>>> import numpy as np
>>> np.set_printoptions(precision=1, suppress=True, linewidth=200)
>>> def tidy(a):
...     return np.round(a, 1) + 0
... 
>>> J = np.load("w.npy")
>>> J
array([[0, 0, 0, 0, 1, 1, 1, 0, 0],
       [0, 0, 1, 1, 0, 0, 0, 1, 1],
       [0, 1, 0, 1, 0, 0, 0, 0, 0],
       [0, 1, 1, 0, 0, 0, 0, 1, 1],
       [1, 0, 0, 0, 0, 1, 0, 0, 0],
       [1, 0, 0, 0, 1, 0, 1, 0, 0],
       [1, 0, 0, 0, 0, 1, 0, 0, 0],
       [0, 1, 0, 1, 0, 0, 0, 0, 1],
       [0, 1, 0, 1, 0, 0, 0, 1, 0]])
>>> tidy(np.linalg.norm(J, 2) / np.linalg.norm(J))
np.float64(0.7)
>>> np.argsort(-np.linalg.norm(J, axis=0).round(6), kind="stable")[:3]
array([1, 3, 0])
>>> np.linalg.matrix_rank(J, rtol=0.1)
np.int64(8)
>>> left, sigma, vt = np.linalg.svd(J)
>>> evecs = vt[:(sigma > 1e-8).sum()]
>>> rng = np.random.default_rng(9609)
>>> vec = J[4] + 3 * J[3] + rng.integers(2) * np.eye(9)[6]
>>> vec
array([1., 3., 3., 0., 0., 1., 0., 3., 3.])
>>> tidy(np.diag(evecs.T @ evecs))
array([1. , 1. , 1. , 1. , 0.5, 1. , 0.5, 1. , 1. ])
>>> tidy(evecs.T @ evecs)
array([[1. , 0. , 0. , 0. , 0. , 0. , 0. , 0. , 0. ],
       [0. , 1. , 0. , 0. , 0. , 0. , 0. , 0. , 0. ],
       [0. , 0. , 1. , 0. , 0. , 0. , 0. , 0. , 0. ],
       [0. , 0. , 0. , 1. , 0. , 0. , 0. , 0. , 0. ],
       [0. , 0. , 0. , 0. , 0.5, 0. , 0.5, 0. , 0. ],
       [0. , 0. , 0. , 0. , 0. , 1. , 0. , 0. , 0. ],
       [0. , 0. , 0. , 0. , 0.5, 0. , 0.5, 0. , 0. ],
       [0. , 0. , 0. , 0. , 0. , 0. , 0. , 1. , 0. ],
       [0. , 0. , 0. , 0. , 0. , 0. , 0. , 0. , 1. ]])
>>> np.trace(J @ J @ J) // 6
np.int64(7)
>>> J @ J
array([[3, 0, 0, 0, 1, 2, 1, 0, 0],
       [0, 4, 1, 3, 0, 0, 0, 2, 2],
       [0, 1, 2, 1, 0, 0, 0, 2, 2],
       [0, 3, 1, 4, 0, 0, 0, 2, 2],
       [1, 0, 0, 0, 2, 1, 2, 0, 0],
       [2, 0, 0, 0, 1, 3, 1, 0, 0],
       [1, 0, 0, 0, 2, 1, 2, 0, 0],
       [0, 2, 2, 2, 0, 0, 0, 3, 2],
       [0, 2, 2, 2, 0, 0, 0, 2, 3]])
>>> Lm = np.diag(J.sum(axis=1)) - J
>>> np.linalg.matrix_rank(Lm)
np.int64(7)
>>> round(np.linalg.det(Lm[1:, 1:]))
0
>>> tidy(np.linalg.eigvalsh(Lm))
array([0., 0., 2., 2., 4., 4., 4., 5., 5.])
>>> tidy(np.trace(np.linalg.pinv(J) @ J))
np.float64(8.0)
>>> np.abs(np.diag(np.linalg.qr(J)[1])) > 1e-9
array([ True,  True,  True,  True,  True,  True, False,  True,  True])
>>> m1 = np.loadtxt("m.csv", delimiter=",")
>>> m1
array([[-0.7, 19.7, 20.1, 21. , 19.6],
       [-1. , 20.3, 22.3, 19.3, 18. ],
       [ 0.2, 21.6, 18.2, 20.6, 20.1],
       [-0.8, 20.8, 22.7, 18.8, 21.2],
       [ 1.3, 19.5, 21.2, 19.8, 18.4],
       [-0.5, 20. , 20. , 21.3, 20.9],
       [ 1.1, 23.7, 20.7, 18.8, 21.1],
       [-0.2, 20.1, 19.6, 19.1, 19.9],
       [ 0.4, 20.2, 21.9, 19.1, 22.1],
       [-1.1, 18.9, 18.3, 21.1, 20.9],
       [-1.2, 22.3, 20.1, 20. , 22.1],
       [ 0.3, 18.6, 20.9, 18.3, 21. ],
       [-1. , 19.8, 19.4, 20.7, 20.2]])
>>> f, g = J[1], J[0]
>>> f @ f
np.int64(4)
>>> f @ g
np.int64(0)
>>> p = (f @ g) / (f @ f) * f
>>> (g - p) @ f
np.float64(0.0)
>>> p
array([0., 0., 0., 0., 0., 0., 0., 0., 0.])
>>> np.linalg.matrix_rank(np.outer(f, g))
np.int64(1)
>>> cen = m1 - m1.mean(axis=0)
>>> left, sigma, vt = np.linalg.svd(cen, full_matrices=False)
>>> tidy(cen.mean(axis=0))
array([0., 0., 0., 0., 0.])
>>> np.searchsorted(np.cumsum(sigma ** 2) / (sigma ** 2).sum(), 0.9) + 1
np.int64(4)
>>> np.abs(vt[0]).argmax()
np.int64(2)
>>> [round(float(x), 1) for x in np.linalg.svd(m1, compute_uv=False)[:3]]
[146.3, 5.5, 4.5]
>>> np.linalg.matrix_rank(m1, rtol=0.1)
np.int64(1)
>>> left, sigma, vt = np.linalg.svd(m1)
>>> np.argmax(sigma[:-1] / (sigma[1:] + 1e-6)) + 1
np.int64(1)
>>> tidy(sigma)
array([146.3,   5.5,   4.5,   3.8,   2.6])
>>> A2 = left[:, :1] @ np.diag(sigma[:1]) @ vt[:1]
>>> np.linalg.matrix_rank(A2)
np.int64(1)
>>> tidy(np.linalg.norm(m1 - A2, 2)), tidy(sigma[1])
(np.float64(5.5), np.float64(5.5))
>>> tidy(np.linalg.norm(m1 - A2) / np.linalg.norm(m1))
np.float64(0.1)
>>> np.linalg.matrix_rank(m1, rtol=0.05)
np.int64(1)
>>> A = np.loadtxt("out7.csv", delimiter=",")
>>> A
array([[-10.,  -4.,  -1.,   5.,   2.,   3.,   5.,   3.,  -3.,   2.,   0.],
       [ -4.,  -6.,  -3.,  -7.,   8.,  -4.,  -3.,   3.,  -1.,   2.,   4.],
       [ -1.,  -3.,   0.,   7.,  -1.,  -2.,  -1.,  -4.,  -1.,   7.,  -9.],
       [  5.,  -7.,   7.,   2.,  -1.,   3.,  -4.,   7.,   2.,   1.,   3.],
       [  2.,   8.,  -1.,  -1.,  -4.,   2.,  -7.,   4.,   5.,  -4.,   3.],
       [  3.,  -4.,  -2.,   3.,   2.,   0.,  -4.,  -7.,   0.,   3.,   2.],
       [  5.,  -3.,  -1.,  -4.,  -7.,  -4.,   4.,   4.,   5.,  -1.,   4.],
       [  3.,   3.,  -4.,   7.,   4.,  -7.,   4.,   8.,  -2.,   1.,  -2.],
       [ -3.,  -1.,  -1.,   2.,   5.,   0.,   5.,  -2.,  -2.,  -4.,  -1.],
       [  2.,   2.,   7.,   1.,  -4.,   3.,  -1.,   1.,  -4.,  -4.,   7.],
       [  0.,   4.,  -9.,   3.,   3.,   2.,   4.,  -2.,  -1.,   7.,   6.]])
>>> vec = np.array([-4, 5, 2, 1, -5, 4, 2, -3, -2, -1, 5])
>>> y = A @ vec
>>> y
array([ 30., -78., -47., -41.,  40., -23., -15., -69.,   1.,  91.,  37.])
>>> tidy(np.linalg.solve(A.T, A[2]))
array([0., 0., 1., 0., 0., 0., 0., 0., 0., 0., 0.])
>>> tidy(np.linalg.solve(A, 5 * y))
array([-20.,  25.,  10.,   5., -25.,  20.,  10., -15., -10.,  -5.,  25.])
>>> tidy(np.linalg.solve(A, y + A[:, 6]))
array([-4.,  5.,  2.,  1., -5.,  4.,  3., -3., -2., -1.,  5.])
>>> tidy(np.linalg.solve(A, y))
array([-4.,  5.,  2.,  1., -5.,  4.,  2., -3., -2., -1.,  5.])
